$ ipython --no-banner

In [1]: import numpy as np

In [2]: from numpy import linalg as LA

In [3]: np.set_printoptions(precision=2, suppress=True, linewidth=120, sign=" ")

In [4]: W0 = 0.9 ** np.abs(np.subtract.outer(np.arange(2), np.arange(2)))

In [5]: print(W0)
[[ 1.   0.9]
 [ 0.9  1. ]]

In [6]: vals, vecs = LA.eigh(W0)

In [7]: print(np.round(vecs.T @ W0 @ vecs, 2) + 0)
[[ 0.1  0. ]
 [ 0.   1.9]]

In [8]: print(LA.eigvalsh(W0 + -1 * np.eye(2)))
[-0.9  0.9]

In [9]: vecs @ np.diag(vals) @ vecs.T
Out[9]: 
array([[ 1. ,  0.9],
       [ 0.9,  1. ]])

In [10]: vals
Out[10]: array([ 0.1,  1.9])

In [11]: LA.eigvalsh(W0 @ W0)
Out[11]: array([ 0.01,  3.61])

In [12]: X = np.loadtxt("data.csv", delimiter=",")

In [13]: X
Out[13]: 
array([[-3.,  0.,  0.],
       [ 0.,  1.,  0.],
       [ 0.,  0.,  1.]])

In [14]: np.all(LA.eigvalsh(X) > 0)
Out[14]: np.False_

In [15]: round(LA.eigvalsh(X).min(), 2)
Out[15]: np.float64(-3.0)

In [16]: [round(float(LA.det(X[:i, :i])), 2) + 0 for i in range(1, 4)]
Out[16]: [-3.0, -3.0, -3.0]

In [17]: W = np.array([[0, 5, 1, -4, -5, -2], [-3, 3, 0, 0, -4, -1], [-5, 4, -1, 2, -2, 4]])

In [18]: b = np.array([-1, -1, 0, -1, 3, 3])

In [19]: act = np.maximum(X @ W + b, 0)

In [20]: act
Out[20]: 
array([[  0.,   0.,   0.,  11.,  18.,   9.],
       [  0.,   2.,   0.,   0.,   0.,   2.],
       [  0.,   3.,   0.,   1.,   1.,   7.]])

In [21]: (act > 0).astype(int)
Out[21]: 
array([[ 0,  0,  0,  1,  1,  1],
       [ 0,  1,  0,  0,  0,  1],
       [ 0,  1,  0,  1,  1,  1]])

In [22]: (act > 0).mean(axis=0)
Out[22]: array([ 0.  ,  0.67,  0.  ,  0.67,  0.67,  1.  ])

In [23]: Z = np.array([[-1, -8], [5, -3], [1, 9], [-1, -4], [-2, -6], [-2, -9]])

In [24]: print(act @ Z)
[[ -65. -233.]
 [   6.  -24.]
 [  -2.  -82.]]

In [25]: W @ Z
Out[25]: 
array([[ 44,  58],
       [ 28,  48],
       [ 18, -13]])

In [26]: np.flatnonzero(LA.matrix_power((X != 0) + (X.T != 0) + np.eye(3), 3)[2])
Out[26]: array([ 2])

In [27]: X @ X
Out[27]: 
array([[ 9.,  0.,  0.],
       [ 0.,  1.,  0.],
       [ 0.,  0.,  1.]])

In [28]: vals, vecs = LA.eig(X)

In [29]: np.sort(LA.eigvals(X.T))
Out[29]: array([-3.,  1.,  1.])

In [30]: np.sort(LA.eigvals(X @ X))
Out[30]: array([ 1.,  1.,  9.])

In [31]: np.sort(LA.eigvals(LA.inv(X)))
Out[31]: array([-0.33,  1.  ,  1.  ])

In [32]: X @ vecs[:, 0] - vals[0] * vecs[:, 0]
Out[32]: array([ 0.,  0.,  0.])

In [33]: print(vals)
[-3.  1.  1.]

In [34]: X @ X.T
Out[34]: 
array([[ 9.,  0.,  0.],
       [ 0.,  1.,  0.],
       [ 0.,  0.,  1.]])

In [35]: print(X.T @ X)
[[ 9.  0.  0.]
 [ 0.  1.  0.]
 [ 0.  0.  1.]]

In [36]: X[:, 1] @ X[:, 2]
Out[36]: np.float64(0.0)

In [37]: LA.pinv(X)
Out[37]: 
array([[-0.33,  0.  ,  0.  ],
       [ 0.  ,  1.  ,  0.  ],
       [ 0.  ,  0.  ,  1.  ]])

In [38]: M = np.load("run2.npy")

In [39]: M
Out[39]: 
array([[ 90.84,  90.38,  50.94],
       [ 90.45,  89.29,  50.18],
       [ 91.5 ,  90.18,  50.17],
       [ 90.26,  89.98,  49.15],
       [ 88.26,  90.73,  51.69],
       [ 88.34,  89.42,  49.02],
       [ 89.89,  89.04,  51.87],
       [ 90.74,  93.22,  49.84],
       [ 91.19,  89.89,  49.  ],
       [ 89.72,  91.09,  49.81],
       [ 89.75,  90.88,  51.35],
       [ 90.43,  88.75,  51.88],
       [ 89.38,  91.3 ,  48.99],
       [ 89.57,  89.67,  48.2 ],
       [ 89.15,  90.33,  50.5 ],
       [ 90.89,  88.48,  49.63],
       [ 90.96,  88.68,  51.2 ],
       [ 91.52,  90.92,  48.65],
       [ 91.51,  92.16,  48.41],
       [ 90.26,  90.01,  50.92],
       [ 90.7 ,  89.85,  50.62],
       [ 90.26,  89.14,  49.77],
       [ 89.39,  89.72,  49.53]])

In [40]: Xs = M - M.mean(axis=0)

In [41]: U, sig, Vt = LA.svd(Xs, full_matrices=False)

In [42]: np.abs(Vt[-1])
Out[42]: array([ 0.87,  0.2 ,  0.46])

In [43]: Vt[0] * np.sign(Vt[0, np.abs(Vt[0]).argmax()])
Out[43]: array([ 0.2 ,  0.7 , -0.68])

In [44]: np.round(Xs.mean(axis=0), 2) + 0
Out[44]: array([ 0.,  0.,  0.])

In [45]: (np.sign(U[:, 0]) == np.sign(U[0, 0])).astype(int)
Out[45]: array([ 1,  1,  0,  0,  1,  1,  1,  0,  0,  0,  1,  1,  0,  0,  1,  1,  1,  0,  0,  1,  1,  1,  1])

In [46]: x0 = np.array([0, -3, 1])

In [47]: target = M @ x0

In [48]: print(np.round(LA.solve(M.T @ M, M.T @ target), 2) + 0)
[ 0. -3.  1.]

In [49]: np.round(LA.pinv(M) @ M, 2) + 0
Out[49]: 
array([[ 1.,  0.,  0.],
       [ 0.,  1.,  0.],
       [ 0.,  0.,  1.]])

In [50]: rng = np.random.default_rng(87311)

In [51]: target = target + 0.1 * rng.normal(size=23)

In [52]: target
Out[52]: 
array([-220.22, -217.8 , -220.12, -220.77, -220.58, -219.19, -215.15, -229.72, -220.71, -223.44, -221.23, -214.49,
       -224.91, -220.83, -220.39, -215.69, -214.83, -224.21, -228.16, -218.92, -218.99, -217.63, -219.45])

In [53]: b, *_ = LA.lstsq(M, target)

In [54]: b
Out[54]: array([-0.01, -3.  ,  1.01])

In [55]: print(round(LA.norm(target - M @ b), 2))
0.47

In [56]: E = np.load("w.npy")

In [57]: E
Out[57]: 
array([[ 1,  0,  0,  0],
       [ 0,  0,  1,  0],
       [ 0,  0,  0,  1],
       [ 0,  1,  0,  0]])

In [58]: x0 = np.array([-2, -2, -1, 2])

In [59]: round(LA.det(E), 2)
Out[59]: np.float64(1.0)

In [60]: E.T @ (E @ x0)
Out[60]: array([-2, -2, -1,  2])

In [61]: np.abs(LA.eigvals(E))
Out[61]: array([ 1.,  1.,  1.,  1.])

In [62]: print(np.sort(np.abs(np.degrees(np.angle(LA.eigvals(E))))))
[   0.    0.  120.  120.]

In [63]: m1 = np.minimum.outer(np.arange(1, 5), np.arange(1, 5)) * 3

In [64]: m1
Out[64]: 
array([[  3,   3,   3,   3],
       [  3,   6,   6,   6],
       [  3,   6,   9,   9],
       [  3,   6,   9,  12]])

In [65]: vals, vecs = LA.eigh(m1)

In [66]: print(round(float(vals.sum()), 2), np.trace(m1))
30.0 30

In [67]: vecs @ np.diag(vals) @ vecs.T
Out[67]: 
array([[  3.,   3.,   3.,   3.],
       [  3.,   6.,   6.,   6.],
       [  3.,   6.,   9.,   9.],
       [  3.,   6.,   9.,  12.]])

In [68]: LA.eigvalsh(m1 + -1 * np.eye(4))
Out[68]: array([-0.15,  0.28,  2.  , 23.87])

In [69]: np.unique(vals.round(6) + 0, return_counts=True)[1]
Out[69]: array([ 1,  1,  1,  1])

In [70]: np.abs(vecs[:, -1])
Out[70]: array([ 0.23,  0.43,  0.58,  0.66])

In [71]: (vals > 1e-8).sum(), (vals < -1e-8).sum()
Out[71]: (np.int64(4), np.int64(0))

In [72]: print(np.round(vecs.T @ m1 @ vecs, 2) + 0)
[[  0.85   0.     0.     0.  ]
 [  0.     1.28   0.     0.  ]
 [  0.     0.     3.     0.  ]
 [  0.     0.     0.    24.87]]

In [73]: np.round(vecs.T @ vecs, 2) + 0
Out[73]: 
array([[ 1.,  0.,  0.,  0.],
       [ 0.,  1.,  0.,  0.],
       [ 0.,  0.,  1.,  0.],
       [ 0.,  0.,  0.,  1.]])

In [74]: z = rng.permutation(4)

In [75]: z
Out[75]: array([ 2,  3,  1,  0])

In [76]: other = m1[z][:, z]

In [77]: other
Out[77]: 
array([[  9,   9,   6,   3],
       [  9,  12,   6,   3],
       [  6,   6,   6,   3],
       [  3,   3,   3,   3]])

In [78]: np.diag(other)
Out[78]: array([  9,  12,   6,   3])

In [79]: np.sort(np.abs(LA.eigvals(other)))
Out[79]: array([  0.85,   1.28,   3.  ,  24.87])

In [80]: np.trace(other)
Out[80]: np.int64(30)

In [81]: vals, vecs = LA.eig(m1)

In [82]: np.sort(LA.eigvals(m1 @ m1))
Out[82]: array([   0.72,    1.63,    9.  ,  618.65])

In [83]: vals
Out[83]: array([ 24.87,   3.  ,   1.28,   0.85])

In [84]: print(np.sort(LA.eigvals(m1.T)))
[  0.85   1.28   3.    24.87]

In [85]: np.round(np.prod(vals), 2)
Out[85]: np.float64(81.0)

In [86]: np.sort(LA.eigvals(LA.inv(m1)))
Out[86]: array([ 0.04,  0.33,  0.78,  1.18])

In [87]: K = np.load("a.npy")

In [88]: K
Out[88]: 
array([[ 1,  0,  0,  0],
       [ 2,  1,  0,  0],
       [ 1,  0,  1,  0],
       [ 3, -3,  3,  1]])

In [89]: LA.svd(K, compute_uv=False)
Out[89]: array([ 5.49,  2.33,  0.6 ,  0.13])

In [90]: np.diff(K, axis=0)
Out[90]: 
array([[ 1,  1,  0,  0],
       [-1, -1,  1,  0],
       [ 2, -3,  2,  1]])

In [91]: np.count_nonzero(K)
Out[91]: np.int64(9)

In [92]: LA.matrix_rank(K)
Out[92]: np.int64(4)

In [93]: LA.matrix_rank(K - K[0, 0] * np.eye(4))
Out[93]: np.int64(2)

In [94]: LA.matrix_power(K - np.diag(np.diag(K)), 4)
Out[94]: 
array([[ 0,  0,  0,  0],
       [ 0,  0,  0,  0],
       [ 0,  0,  0,  0],
       [ 0,  0,  0,  0]])

In [95]: [int(LA.matrix_rank(LA.matrix_power(K, p))) for p in range(1, 5)]
Out[95]: [4, 4, 4, 4]

In [96]: np.prod(np.diag(K)), round(float(LA.det(K)), 2)
Out[96]: (np.int64(1), 1.0)

In [97]: print(K @ K)
[[ 1  0  0  0]
 [ 4  1  0  0]
 [ 2  0  1  0]
 [ 3 -6  6  1]]

In [98]: other = K + rng.integers(-2, 3, (4, 3)) @ rng.integers(-2, 3, (3, 4))

In [99]: other
Out[99]: 
array([[ 0, -1, -1, -4],
       [ 3,  2,  1,  2],
       [ 5, -3,  5, -4],
       [-1, -1, -1, -1]])

In [100]: np.abs(other - K).sum(axis=1)
Out[100]: array([  7,   5,  15,  12])

In [101]: np.round(LA.svd(other - K, compute_uv=False), 2) + 0
Out[101]: array([ 8.94,  6.49,  1.01,  0.  ])

In [102]: other - K
Out[102]: 
array([[-1, -1, -1, -4],
       [ 1,  1,  1,  2],
       [ 4, -3,  4, -4],
       [-4,  2, -4, -2]])

In [103]: LA.matrix_rank(other - K, tol=1e-8)
Out[103]: np.int64(3)
